$ python3 -q
>>> import numpy as np
>>> np.set_printoptions(precision=3, suppress=True, linewidth=120)
>>> X = np.loadtxt("m.csv", delimiter=",")
>>> X
array([[0.5  , 0.333, 0.167, 0.   , 0.   ],
       [0.   , 0.4  , 0.   , 0.2  , 0.4  ],
       [0.2  , 0.1  , 0.3  , 0.2  , 0.2  ],
       [0.4  , 0.   , 0.4  , 0.2  , 0.   ],
       [0.143, 0.286, 0.143, 0.   , 0.429]])
>>> print(np.round(np.einsum("ii->", X), 3))
1.829
>>> print(round(float(np.linalg.eigvals(X).sum().real), 3))
1.829
>>> round(float(np.linalg.det(X.T)), 3)
0.001
>>> np.poly(X)
array([ 1.   , -1.829,  1.054, -0.25 ,  0.025, -0.001])
>>> np.kron(np.eye(2, dtype=int), X)
array([[0.5  , 0.333, 0.167, 0.   , 0.   , 0.   , 0.   , 0.   , 0.   , 0.   ],
       [0.   , 0.4  , 0.   , 0.2  , 0.4  , 0.   , 0.   , 0.   , 0.   , 0.   ],
       [0.2  , 0.1  , 0.3  , 0.2  , 0.2  , 0.   , 0.   , 0.   , 0.   , 0.   ],
       [0.4  , 0.   , 0.4  , 0.2  , 0.   , 0.   , 0.   , 0.   , 0.   , 0.   ],
       [0.143, 0.286, 0.143, 0.   , 0.429, 0.   , 0.   , 0.   , 0.   , 0.   ],
       [0.   , 0.   , 0.   , 0.   , 0.   , 0.5  , 0.333, 0.167, 0.   , 0.   ],
       [0.   , 0.   , 0.   , 0.   , 0.   , 0.   , 0.4  , 0.   , 0.2  , 0.4  ],
       [0.   , 0.   , 0.   , 0.   , 0.   , 0.2  , 0.1  , 0.3  , 0.2  , 0.2  ],
       [0.   , 0.   , 0.   , 0.   , 0.   , 0.4  , 0.   , 0.4  , 0.2  , 0.   ],
       [0.   , 0.   , 0.   , 0.   , 0.   , 0.143, 0.286, 0.143, 0.   , 0.429]])
>>> round(np.einsum("ij,ji->", X, X), 3)
np.float64(1.236)
>>> round(float(np.linalg.det(2 * X)), 3), round(np.linalg.det(X), 3)
(0.018, np.float64(0.001))
>>> np.linalg.cond(X) > 100
np.False_
>>> P = np.triu(np.array([[2, 1, -1, 5, -3],
...     [0, 0, 5, -3, -3],
...     [-1, -3, 5, 5, -4],
...     [5, -3, -4, 3, 3],
...     [-2, -3, 2, 4, -3]]), 1) + np.eye(5)
>>> A2 = P @ X @ np.linalg.inv(P)
>>> print(round(float(np.trace(A2)), 3), round(float(np.trace(X)), 3))
1.829 1.829
>>> np.poly(A2)
array([ 1.   , -1.829,  1.054, -0.25 ,  0.025, -0.001])
>>> E = np.load("run4.npy")
>>> print(E)
[[ 1.  1.  0. -7. -6.]
 [ 2.  2.  1. -5. -9.]
 [ 2.  2.  1. -7. -3.]
 [ 0.  0.  0.  4.  3.]
 [ 0.  0.  0.  0.  0.]]
>>> t3 = np.stack([E, -3 * E, E[::-1]])
>>> np.linalg.norm(t3, axis=(1, 2))
array([17.146, 51.439, 17.146])
>>> np.linalg.det(t3)
array([0., 0., 0.])
>>> t3.sum(axis=0)
array([[ -2.,  -2.,   0.,  14.,  12.],
       [ -4.,  -4.,  -2.,  14.,  21.],
       [ -2.,  -2.,  -1.,   7.,   3.],
       [  2.,   2.,   1., -13., -15.],
       [  1.,   1.,   0.,  -7.,  -6.]])
>>> np.linalg.matrix_rank(t3.reshape(3, -1))
np.int64(2)
>>> print(np.allclose(E @ E.T, E.T @ E))
False
>>> np.round(np.abs(np.linalg.eigvals(E)).max(), 3)
np.float64(4.0)
>>> E @ E
array([[  3.,   3.,   1., -40., -36.],
       [  8.,   8.,   3., -51., -48.],
       [  8.,   8.,   3., -59., -54.],
       [  0.,   0.,   0.,  16.,  12.],
       [  0.,   0.,   0.,   0.,   0.]])
>>> print((E + E.T) / 2)
[[ 1.   1.5  1.  -3.5 -3. ]
 [ 1.5  2.   1.5 -2.5 -4.5]
 [ 1.   1.5  1.  -3.5 -1.5]
 [-3.5 -2.5 -3.5  4.   1.5]
 [-3.  -4.5 -1.5  1.5  0. ]]
>>> data = np.load("test12.npy")
>>> print(data)
[[-7 -5 -8 -2 -1]
 [-7 -5 -8 -2 -1]
 [-8 -6 -9 -3 -2]]
>>> U, sig, VT = np.linalg.svd(data)
>>> sig.round(3) + 0
array([21.891,  0.881,  0.   ])
>>> A2 = U[:, :2] @ np.diag(sig[:2]) @ VT[:2]
>>> np.linalg.matrix_rank(data, rtol=0.05)
np.int64(1)
>>> round(float(np.linalg.norm(data - A2, 2)), 3), round(float(sig[2]), 3)
(0.0, 0.0)
>>> np.linalg.matrix_rank(A2)
np.int64(2)
>>> np.linalg.cond(data) > 100
np.True_
>>> np.round(np.linalg.norm(data, 2) / np.linalg.norm(data), 3)
np.float64(0.999)
>>> np.argsort(-np.linalg.norm(data, axis=0).round(6), kind="stable")[:3]
array([2, 0, 1])
>>> print(np.abs(np.diag(np.linalg.qr(data)[1])) > 1e-9)
[ True  True False]
>>> print(np.round(np.trace(np.linalg.pinv(data) @ data), 3))
2.0
>>> A2 = data / np.sqrt((data ** 2).mean(axis=1, keepdims=True))
>>> print(np.linalg.matrix_rank(data - data.mean(axis=1, keepdims=True)))
1
>>> t3 = np.stack([data, -3 * data, data[::-1]])
>>> t3.shape
(3, 3, 5)
>>> np.linalg.norm(t3, axis=(1, 2))
array([21.909, 65.727, 21.909])
>>> m1 = np.array([[-1, 0, -2, -3], [1, 0, 2, 3], [-3, 0, -6, -9], [-2, 0, -4, -6]])
>>> U, sig, VT = np.linalg.svd(m1)
>>> np.argmax(sig[:-1] / (sig[1:] + 1e-6)) + 1
np.int64(1)
>>> A2 = U[:, :1] @ np.diag(sig[:1]) @ VT[:1]
>>> np.round(np.linalg.norm(m1 - A2) / np.linalg.norm(m1), 3)
np.float64(0.0)
>>> A2
array([[-1.,  0., -2., -3.],
       [ 1.,  0.,  2.,  3.],
       [-3.,  0., -6., -9.],
       [-2.,  0., -4., -6.]])
>>> np.linalg.matrix_rank(A2)
np.int64(1)
>>> print(np.round(np.abs(m1 - A2).max(), 3))
0.0
>>> m1 @ np.linalg.pinv(m1) @ m1
array([[-1.,  0., -2., -3.],
       [ 1.,  0.,  2.,  3.],
       [-3.,  0., -6., -9.],
       [-2.,  0., -4., -6.]])
>>> np.unique(m1.round(6), axis=0).shape
(4, 4)
>>> np.abs(np.diag(np.linalg.qr(m1)[1])) > 1e-9
array([ True, False, False, False])
>>> round(float(np.trace(np.linalg.pinv(m1) @ m1)), 3)
1.0
>>> U, sig, VT = np.linalg.svd(m1, full_matrices=False)
>>> print(np.round(U.T @ U, 3) + 0)
[[1. 0. 0. 0.]
 [0. 1. 0. 0.]
 [0. 0. 1. 0.]
 [0. 0. 0. 1.]]
>>> np.abs(U[:, 0]).round(6).argmax()
np.int64(2)
>>> print((sig > 1e-8).sum())
1
>>> np.round(VT @ VT.T, 3) + 0
array([[1., 0., 0., 0.],
       [0., 1., 0., 0.],
       [0., 0., 1., 0.],
       [0., 0., 0., 1.]])
>>> print(np.allclose(U * sig @ VT, m1))
True
>>> np.abs(VT[0])
array([0.267, 0.   , 0.535, 0.802])
>>> print(round(np.sqrt((sig ** 2).sum()), 3), round(np.linalg.norm(m1), 3))
14.491 14.491
>>> np.cumsum(sig ** 2) / np.sum(sig ** 2)
array([1., 1., 1., 1.])
>>> rank = np.linalg.matrix_rank(m1)
>>> rank
np.int64(1)
>>> ns = np.linalg.svd(m1)[2][rank:].T
>>> [int(np.linalg.matrix_rank(m1[:, :j + 1])) for j in range(4)]
[1, 1, 1, 1]
>>> np.allclose(m1 @ ns, 0)
True
>>> [int(np.linalg.matrix_rank(np.delete(m1, i, axis=0))) for i in range(4)]
[1, 1, 1, 1]
>>> print(ns.shape)
(4, 3)
>>> [int(np.linalg.matrix_rank(m1[:i])) for i in range(1, len(m1) + 1)]
[1, 1, 1, 1]
>>> np.round(ns @ ns.T, 3) + 0
array([[ 0.929,  0.   , -0.143, -0.214],
       [ 0.   ,  1.   ,  0.   ,  0.   ],
       [-0.143,  0.   ,  0.714, -0.429],
       [-0.214,  0.   , -0.429,  0.357]])
>>> np.linalg.matrix_rank(m1.T @ m1), np.linalg.matrix_rank(m1 @ m1.T)
(np.int64(1), np.int64(1))
>>> np.round(m1 @ ns, 3) + 0
array([[0., 0., 0.],
       [0., 0., 0.],
       [0., 0., 0.],
       [0., 0., 0.]])
>>> gram = m1.T @ m1
>>> gram
array([[ 15,   0,  30,  45],
       [  0,   0,   0,   0],
       [ 30,   0,  60,  90],
       [ 45,   0,  90, 135]])
>>> np.allclose(gram, gram.T)
True
>>> np.trace(gram), (m1 ** 2).sum()
(np.int64(210), np.int64(210))
>>> arr = np.diag(np.array([-2, -5, -2, -5, -1])) + 2 * np.eye(5, k=1) + 2 * np.eye(5, k=-1)
>>> arr
array([[-2.,  2.,  0.,  0.,  0.],
       [ 2., -5.,  2.,  0.,  0.],
       [ 0.,  2., -2.,  2.,  0.],
       [ 0.,  0.,  2., -5.,  2.],
       [ 0.,  0.,  0.,  2., -1.]])
>>> np.argsort(-np.linalg.norm(m1, axis=0).round(6), kind="stable")[:3]
array([3, 2, 0])
>>> print(np.linalg.matrix_rank(m1, rtol=0.1))
1
>>> np.linalg.cond(m1) > 100
np.True_
>>> print(round(np.linalg.norm(m1, 2) / np.linalg.norm(m1), 3))
1.0
